In [1]: import numpy as np

In [2]: from numpy import linalg as LA

In [3]: np.set_printoptions(precision=2, suppress=True, linewidth=200, floatmode="fixed")

In [4]: F = np.load("arr.npy")

In [5]: print(F)
[[ 0.10  1.00 -1.40]
 [ 0.40 -0.20 -0.70]
 [ 0.05  0.94 -1.35]]

In [6]: x = np.array([0, 4, 5])

In [7]: a = np.maximum(F @ x, 0)

In [8]: print(np.maximum(F @ x, 0) - np.maximum(-F @ x, 0))
[-3.00 -4.30 -2.99]

In [9]: print(np.tanh(F @ x))
[-1.00 -1.00 -0.99]

In [10]: print(F.T @ a)
[0.00 0.00 0.00]

In [11]: print(F * (a > 1e-9)[:, None])
[[ 0.00  0.00 -0.00]
 [ 0.00 -0.00 -0.00]
 [ 0.00  0.00 -0.00]]

In [12]: print(np.maximum(F @ (3 * x), 0))
[0.00 0.00 0.00]

In [13]: ev, V = LA.eig(F)

In [14]: print(np.round(np.prod(ev), 2))
0.06

In [15]: print(ev)
[ 0.10 -0.70 -0.85]

In [16]: print(np.round(F @ V[:, 0] - ev[0] * V[:, 0], 2) + 0)
[0.00 0.00 0.00]

In [17]: print(np.sort(LA.eigvals(F.T)))
[-0.85 -0.70  0.10]

In [18]: print(np.sort(LA.eigvals(F @ F)))
[0.01 0.49 0.72]

In [19]: print(np.argsort(-LA.norm(F, axis=0).round(6), kind="stable")[:3])
[2 1 0]

In [20]: print(round(np.log10(LA.cond(F))))
2

In [21]: print([round(float(x), 2) for x in LA.svd(F, compute_uv=False)[:3]])
[2.43, 0.67, 0.04]

In [22]: Y = LA.inv(F)

In [23]: print(Y)
[[ 16.17   0.59 -17.07]
 [  8.80  -1.13  -8.54]
 [  6.72  -0.77  -7.32]]

In [24]: print(round(float(LA.det(F) * LA.det(Y)), 2))
1.0

In [25]: print(np.round(F @ Y, 2) + 0)
[[1.00 0.00 0.00]
 [0.00 1.00 0.00]
 [0.00 0.00 1.00]]

In [26]: print(np.allclose(Y, F.T))
False

In [27]: print((np.abs(Y) > 1e-9).astype(int))
[[1 1 1]
 [1 1 1]
 [1 1 1]]

In [28]: E = np.load("test17.npy")

In [29]: print(E)
[[-0.50  0.00 -0.87]
 [ 0.00  1.00  0.00]
 [ 0.87  0.00 -0.50]]

In [30]: print(LA.norm(E, axis=0))
[1.00 1.00 1.00]

In [31]: print(np.round(E.T @ E, 2) + 0)
[[1.00 0.00 0.00]
 [0.00 1.00 0.00]
 [0.00 0.00 1.00]]
